% ipython --no-banner

In [1]: import numpy as np

In [2]: from numpy import linalg as LA

In [3]: np.set_printoptions(precision=1, suppress=True, linewidth=100, floatmode="fixed")

In [4]: def rd(a):
   ...:     return np.round(a, 1) + 0
   ...: 

In [5]: E = np.load("dump.npy")

In [6]: print(rd(E))
[[0.5 0.1 0.5]
 [0.1 0.0 0.1]
 [0.5 0.1 0.5]]

In [7]: # rows 0 and 2 are equal

In [8]: left, sv, Vt = LA.svd(E)

In [9]: print(np.argmax(sv[:-1] / (sv[1:] + 1e-6)) + 1)
1

In [10]: print(rd(sv))
[1.0 0.0 0.0]

In [11]: M2 = left[:, :1] @ np.diag(sv[:1]) @ Vt[:1]

In [12]: print(rd(LA.norm(E - M2) / LA.norm(E)))
0.0

In [13]: print(rd(np.abs(E - M2).max()))
0.0

In [14]: rng = np.random.default_rng(680)

In [15]: lab = rng.permutation(3)

In [16]: print(lab)
[1 2 0]

In [17]: M2 = E[lab][:, lab]

In [18]: print(rd(np.sort(np.abs(LA.eigvals(M2)))))
[0.0 0.0 1.0]

In [19]: print(rd(M2))
[[0.0 0.1 0.1]
 [0.1 0.5 0.5]
 [0.1 0.5 0.5]]

In [20]: print(np.allclose(M2, E))
False

In [21]: print(rd(np.diag(M2)))
[0.0 0.5 0.5]

In [22]: print(np.trace(M2))
1.0

In [23]: vals, vecs = LA.eigh(E)

In [24]: print(rd(vecs.T @ vecs))
[[1.0 0.0 0.0]
 [0.0 1.0 0.0]
 [0.0 0.0 1.0]]

In [25]: print(rd(LA.svd(E, compute_uv=False)))
[1.0 0.0 0.0]

In [26]: print(rd(LA.eigvalsh(E @ E)))
[0.0 0.0 1.0]

In [27]: print(rd(vals.sum()), np.trace(E))
1.0 1.0

In [28]: print(np.abs(vecs[:, -1]).round(6).argmax())
0

In [29]: print(np.unique(vals.round(6) + 0, return_counts=True)[1])
[2 1]

In [30]: print(rd(LA.eigvalsh(E + -2 * np.eye(3))))
[-2.0 -2.0 -1.0]

In [31]: print(rd(np.abs(vecs[:, -1])))
[0.7 0.1 0.7]

In [32]: vec = np.array([-2, -5, -9])

In [33]: print(rd((vec - E @ vec) @ (E @ vec)))
0.0

In [34]: print(rd(LA.eigvalsh(2 * E - np.eye(3))))
[-1.0 -1.0  1.0]

In [35]: print(rd(np.eye(3) - E))
[[ 0.5 -0.1 -0.5]
 [-0.1  1.0 -0.1]
 [-0.5 -0.1  0.5]]

In [36]: print(rd(E @ vec))
[-5.9 -1.2 -5.9]

In [37]: M2 = E / np.sqrt((E ** 2).mean(axis=1, keepdims=True))

In [38]: print(rd(LA.norm(M2, axis=1)))
[1.7 1.7 1.7]

In [39]: print(rd(E - E.mean(axis=1, keepdims=True)))
[[ 0.1 -0.3  0.1]
 [ 0.0 -0.1  0.0]
 [ 0.1 -0.3  0.1]]

In [40]: A = np.load("arr.npy")

In [41]: print(A)
[[-2.0  1.0  0.0]
 [ 0.0 -2.0  1.0]
 [ 0.0  0.0 -2.0]]

In [42]: # triangular

In [43]: lab = rng.permutation(3)

In [44]: print(lab)
[2 0 1]

In [45]: M2 = A[lab][:, lab]

In [46]: print(M2)
[[-2.0  0.0  0.0]
 [ 0.0 -2.0  1.0]
 [ 1.0  0.0 -2.0]]

In [47]: print(np.diag(M2))
[-2.0 -2.0 -2.0]

In [48]: print(LA.matrix_rank(A - A[0, 0] * np.eye(3)))
2

In [49]: proj = np.triu(np.array([[-3, 1, 0], [3, 0, -1], [3, -2, 1]]), 1) + np.eye(3)

In [50]: M2 = proj @ A @ LA.inv(proj)

In [51]: print(proj @ A - A @ proj)
[[0.0 0.0 2.0]
 [0.0 0.0 0.0]
 [0.0 0.0 0.0]]

In [52]: print(LA.matrix_rank(M2))
3

In [53]: print(M2)
[[-2.0  1.0  2.0]
 [ 0.0 -2.0  1.0]
 [ 0.0  0.0 -2.0]]

In [54]: print(rd(LA.det(M2)))
-8.0

In [55]: M2 = LA.inv(A)

In [56]: print(rd(LA.det(A) * LA.det(M2)))
1.0

In [57]: print(rd(M2))
[[-0.5 -0.2 -0.1]
 [ 0.0 -0.5 -0.2]
 [ 0.0  0.0 -0.5]]

In [58]: print(rd(LA.cond(A)))
2.0

In [59]: print(rd(LA.slogdet(A)[0]))
-1.0

In [60]: print(rd(LA.det(A) * M2))
[[4.0 2.0 1.0]
 [0.0 4.0 2.0]
 [0.0 0.0 4.0]]

In [61]: print(np.einsum("ij,ji->", A, A))
12.0

In [62]: print(np.poly(A))
[ 1.0  6.0 12.0  8.0]

In [63]: print(rd(LA.eigvals(A).sum().real))
-6.0

In [64]: print(rd(LA.det(2 * A)), rd(LA.det(A)))
-64.0 -8.0

In [65]: M2 = np.array([[7, 9, 8, 6], [-2, -7, 5, -7], [3, -9, 5, 8], [-6, -6, 6, -3]])

In [66]: mat = np.tril(M2)

In [67]: print(mat)
[[ 7  0  0  0]
 [-2 -7  0  0]
 [ 3 -9  5  0]
 [-6 -6  6 -3]]

In [68]: # triangular

In [69]: vec = np.array([2, 2, 3, 1])

In [70]: target = mat @ vec

In [71]: print(target)
[ 14 -18   3  -9]

In [72]: print(rd(LA.solve(mat, -3 * target)))
[-6.0 -6.0 -9.0 -3.0]

In [73]: print(rd(LA.solve(mat, target)))
[2.0 2.0 3.0 1.0]

In [74]: print(rd(LA.solve(mat, target + mat[:, 2])))
[2.0 2.0 4.0 1.0]

In [75]: feats = np.loadtxt("case5.csv", delimiter=",")

In [76]: print(feats)
[[  4.5   6.0   1.4]
 [ -2.4  -3.2  -0.8]
 [ -0.9  -1.0  -0.2]
 [  4.5   6.0   1.4]
 [ -9.0 -11.8  -3.2]
 [  2.3   3.3   0.8]
 [ -9.6 -12.7  -3.2]
 [  0.6   0.9   0.1]
 [  7.1   9.5   2.3]
 [ -1.9  -2.3  -0.6]
 [ -0.5  -0.9  -0.2]
 [  3.1   4.2   1.1]]

In [77]: # row 3 repeats row 0

In [78]: Z = feats[[10, 11]].astype(float)

In [79]: for _ in range(7):
    ...:     lab = LA.norm(feats[:, None] - Z, axis=-1).argmin(axis=1)
    ...:     Z = np.array([feats[lab == j].mean(axis=0) for j in range(2)])
    ...: 

In [80]: print(lab)
[1 0 0 1 0 1 0 1 1 0 0 1]

In [81]: print(np.abs(Z[1] - Z[0]).argmax())
1

In [82]: print(rd(Z[1] - Z[0]))
[ 7.7 10.3  2.6]

In [83]: print(rd(Z))
[[-4.0 -5.3 -1.4]
 [ 3.7  5.0  1.2]]

In [84]: data = np.load("x.npy")

In [85]: print(data)
[[0 1 0 1]
 [3 0 3 0]
 [0 1 0 1]
 [3 0 3 0]]

In [86]: left, sv, Vt = LA.svd(data)

In [87]: vecs = Vt[:(sv > 1e-8).sum()]

In [88]: vec = data[0] + -2 * data[1] + rng.integers(2) * np.eye(4)[3]

In [89]: print(vec)
[-6.0  1.0 -6.0  2.0]

In [90]: print(rd(vecs.T @ vecs))
[[0.5 0.0 0.5 0.0]
 [0.0 0.5 0.0 0.5]
 [0.5 0.0 0.5 0.0]
 [0.0 0.5 0.0 0.5]]

In [91]: print(rd(LA.norm(vec - vecs.T @ vecs @ vec)))
0.7

In [92]: print(rd(np.diag(vecs.T @ vecs)))
[0.5 0.5 0.5 0.5]

In [93]: left, sv, Vt = LA.svd(data)

In [94]: print(np.argmax(sv[:-1] / (sv[1:] + 1e-6)) + 1)
2

In [95]: print(rd(sv))
[6.0 2.0 0.0 0.0]

In [96]: M2 = left[:, :2] @ np.diag(sv[:2]) @ Vt[:2]

In [97]: print(LA.matrix_rank(M2))
2

In [98]: print(rd(M2))
[[0.0 1.0 0.0 1.0]
 [3.0 0.0 3.0 0.0]
 [0.0 1.0 0.0 1.0]
 [3.0 0.0 3.0 0.0]]

In [99]: print(rd(LA.norm(data - M2, 2)), rd(sv[2]))
0.0 0.0

In [100]: print(rd(LA.norm(data - M2) / LA.norm(data)))
0.0

In [101]: print(LA.matrix_rank(data, rtol=0.05))
2

In [102]: print(np.unique(data.round(6), axis=0).shape)
(2, 4)

In [103]: print(np.abs(np.diag(LA.qr(data)[1])) > 1e-9)
[ True  True False False]

In [104]: left, sv, Vt = LA.svd(data, full_matrices=False)

In [105]: print(rd(sv))
[6.0 2.0 0.0 0.0]

In [106]: print(rd(left.T @ data @ Vt.T))
[[6.0 0.0 0.0 0.0]
 [0.0 2.0 0.0 0.0]
 [0.0 0.0 0.0 0.0]
 [0.0 0.0 0.0 0.0]]

In [107]: print(np.allclose(left * sv @ Vt, data))
True

In [108]: print(rd(sv / sv[0]))
[1.0 0.3 0.0 0.0]

In [109]: print(rd(np.abs(Vt[0])))
[0.7 0.0 0.7 0.0]

In [110]: print(left.shape, sv.shape, Vt.shape)
(4, 4) (4,) (4, 4)

In [111]: arr = 2 * np.eye(3) + np.ones((3, 3))

In [112]: print(arr)
[[3.0 1.0 1.0]
 [1.0 3.0 1.0]
 [1.0 1.0 3.0]]

In [113]: # symmetric, so the eigenvalues are real

In [114]: L = LA.cholesky(arr)

In [115]: print(rd(L @ L.T))
[[3.0 1.0 1.0]
 [1.0 3.0 1.0]
 [1.0 1.0 3.0]]

In [116]: print(rd(L))
[[1.7 0.0 0.0]
 [0.6 1.6 0.0]
 [0.6 0.4 1.6]]

In [117]: print(rd(np.prod(np.diag(L)) ** 2), rd(LA.det(arr)))
20.0 20.0

In [118]: print(rd(np.diag(L) ** 2))
[3.0 2.7 2.5]

In [119]: gram = arr.T @ arr

In [120]: print((arr @ arr.T).shape)
(3, 3)

In [121]: print(np.trace(gram), (arr ** 2).sum())
33.0 33.0

In [122]: print(np.diag(gram))
[11.0 11.0 11.0]

In [123]: print(np.allclose(gram, gram.T))
True

In [124]: print(gram)
[[11.0  7.0  7.0]
 [ 7.0 11.0  7.0]
 [ 7.0  7.0 11.0]]

In [125]: print(LA.matrix_rank(gram))
3

In [126]: vals, vecs = LA.eigh(arr)

In [127]: print(rd(vecs @ np.diag(vals) @ vecs.T))
[[3.0 1.0 1.0]
 [1.0 3.0 1.0]
 [1.0 1.0 3.0]]

In [128]: print((vals > 1e-8).sum(), (vals < -1e-8).sum())
3 0

In [129]: print(rd(LA.svd(arr, compute_uv=False)))
[5.0 2.0 2.0]

In [130]: print(np.unique(vals.round(6) + 0, return_counts=True)[1])
[2 1]

In [131]: print(rd(LA.eigvalsh(arr @ arr)))
[ 4.0  4.0 25.0]

In [132]: ang = np.radians(30)

In [133]: r_ = np.eye(3)

In [134]: r_[0, 0] = r_[1, 1] = np.cos(ang)

In [135]: r_[0, 1], r_[1, 0] = -np.sin(ang), np.sin(ang)

In [136]: print(rd(r_))
[[ 0.9 -0.5  0.0]
 [ 0.5  0.9  0.0]
 [ 0.0  0.0  1.0]]

In [137]: M2 = arr @ r_.T

In [138]: print(np.allclose(LA.norm(arr, axis=1), LA.norm(M2, axis=1)))
True

In [139]: print(rd(M2))
[[ 2.1  2.4  1.0]
 [-0.6  3.1  1.0]
 [ 0.4  1.4  3.0]]

In [140]: print(rd(LA.det(r_)), rd(np.trace(r_)))
1.0 2.7

In [141]: X = np.diag(10 * np.array([-1, 3, 3, -3])) + np.array([[5, 7, 7, 9], [9, 5, 4, 5], [3, 4, 9, 3], [7, 7, 5, 4]])

In [142]: print(X)
[[ -5   7   7   9]
 [  9  35   4   5]
 [  3   4  39   3]
 [  7   7   5 -26]]

In [143]: rk = LA.matrix_rank(data)

In [144]: print(rk)
2

In [145]: ns = LA.svd(data)[2][rk:].T

In [146]: print(rd(ns @ ns.T))
[[ 0.5  0.0 -0.5  0.0]
 [ 0.0  0.5  0.0 -0.5]
 [-0.5  0.0  0.5  0.0]
 [ 0.0 -0.5  0.0  0.5]]

In [147]: print([int(LA.matrix_rank(data[:i])) for i in range(1, len(data) + 1)])
[1, 2, 2, 2]

In [148]: print([int(LA.matrix_rank(data[:, :j + 1])) for j in range(4)])
[1, 2, 2, 2]

In [149]: print(np.allclose(data @ ns, 0))
True
